In [1]: import numpy as np

In [2]: import numpy.linalg as la

In [3]: np.set_printoptions(precision=3, suppress=True, linewidth=140)

In [4]: F = np.loadtxt("case10.csv", delimiter=",")

In [5]: F
Out[5]: 
array([[ 0.2,  0.1, -2. ,  0.4,  1.4,  1.4,  1.4,  0.4, -0.3, -1.6],
       [ 0.2, -0.8, -0.2,  0.9,  1.2, -0.6,  0.9,  0.1,  2. , -1.7],
       [ 0.1, -1.4,  1.5, -0.1,  0.4,  0.1,  0.2, -0.3, -2.8,  0.3],
       [-0.2,  2. ,  0.7, -0.7, -0.4,  0.1,  1. ,  0.6, -0.8, -0.7],
       [ 0.6,  1.5, -1. , -2.3, -0.8, -2.1,  1.3, -1.7,  0.1,  2.3],
       [-0.2,  0.2, -0.9,  0.3,  0.6,  1.5, -0.1,  1.4,  1.2,  0.6],
       [ 0. , -1. ,  0.3, -0.8,  0.4, -1.6, -2.1, -0.9, -0.2,  1.5],
       [-0.9,  0.3, -0.9,  0.1, -0.4,  0. ,  0.7,  0.2,  1.3, -0.2],
       [ 0.6, -1.2, -0.1,  0. , -0.5, -0.9, -1.5, -2.9, -0.3, -0.5],
       [ 1.1,  0.2, -0.4,  1.2, -0.3,  0.3,  0.8, -0.6, -0.1,  1.1],
       [-0.3,  0.4,  1. , -0.7, -0.2, -2.1,  0.4,  1. ,  0.8,  0.8],
       [ 2.5,  1.9,  2.2,  0.8, -0.7,  0. , -0.2,  0.8,  2.3, -0.5],
       [ 0.6, -0.1,  0. , -1. ,  1.4, -1.6, -1. , -1.1,  0. , -2.1],
       [ 0. ,  0.5,  0.8, -0.5,  0.4,  1.1, -0.7,  0.4, -0.7, -0.9],
       [ 0.3, -0.8,  1.7, -2.4,  0.1,  1.4,  1.6,  0.6, -1.3, -0.7],
       [-0.9,  3. , -6. ,  6.9,  1.5, -3.6,  3.9, -4.8, -5.7,  1.2],
       [-0.8, -0.1,  0.5,  0.6,  1.8, -0.4,  0. , -0.9, -0.5, -1.5],
       [-0.2,  1.9,  0.6, -0.9,  0.1, -0.2, -0.2,  1.8, -0.2, -0.3],
       [-1.9,  0.2,  0.1,  0.5,  1.3, -0.2, -0.5,  0.1,  0.4, -0.6],
       [ 0.1,  0.3,  0.3,  0. ,  2.3,  0.8, -2. , -0.6,  0.9,  0.5],
       [ 1. ,  1.3, -0.2, -1.2,  1.2,  0.2, -0.8, -0.9,  0.6, -0.3],
       [-0.6,  0.3,  0.1, -0.6, -0.6,  0. , -2.7, -0.9,  0.3, -0.1],
       [ 1.3,  0.1, -0.2,  0.2,  0.4,  1.7, -1.8,  1.8,  0. , -0.7],
       [-0.1, -0.9, -0.4,  0.2, -0.5, -1. , -2.2, -0.1, -0.6,  0.8],
       [-0.7, -0.3,  2. ,  0.9,  0. , -1.8,  0.4, -1.4, -2.9, -1.2],
       [-0.3,  2. ,  0.8, -0.6,  0.8,  0.1, -0.7,  0. ,  0.5, -2. ],
       [-1.3, -1.9, -0.5, -0.4,  0.5, -1.7, -0.4, -0.2,  1.1,  1. ],
       [-0.1,  0.2, -1.5,  0.8, -1.8,  0.6, -0.9, -2.2,  0.2, -0.2],
       [ 1.3, -1. , -0.1,  0.9,  1.3,  0.8,  0.3, -1.8,  0.9, -0.6],
       [ 1.7,  0.4,  0.8, -0.6, -0.5,  0.9, -1.1,  0.7,  0.1,  1.1]])

In [6]: G = np.cov(F, rowvar=False)

In [7]: np.polyfit(F[:, 7], F[:, 4], 1)
Out[7]: array([-0.051,  0.327])

In [8]: F.std(axis=0)
Out[8]: array([0.902, 1.135, 1.458, 1.539, 0.916, 1.249, 1.351, 1.379, 1.514, 1.077])

In [9]: np.argwhere(np.triu(np.abs(np.corrcoef(F.T)) > 0.8, 1))
Out[9]: array([], shape=(0, 2), dtype=int64)

In [10]: np.median(F, axis=0)
Out[10]: array([ 0.  ,  0.2 ,  0.05,  0.  ,  0.4 ,  0.  , -0.2 , -0.15,  0.05, -0.3 ])

In [11]: q, vecs = la.qr(F[:, :1])[0], la.qr(F[:, 1:])[0]

In [12]: sig = la.svd(q.T @ vecs, compute_uv=False)

In [13]: np.degrees(np.arccos(sig.clip(0, 1)))
Out[13]: array([56.559])

In [14]: (sig > 0.9).sum()
Out[14]: np.int64(0)

In [15]: sig
Out[15]: array([0.551])

In [16]: D = la.norm(F[:, None] - F[None], axis=-1)

In [17]: la.matrix_rank(D ** 2)
Out[17]: np.int64(12)

In [18]: (D + 1e9 * np.eye(30)).round(6).argmin(axis=1)
Out[18]: array([ 5,  7, 24, 17, 10,  7, 23,  5, 27,  7, 17, 29, 16, 25, 13,  9, 18,  3, 16, 20, 19, 23, 13,  6,  2, 13,  6,  8,  1, 22])

In [19]: D.shape
Out[19]: (30, 30)
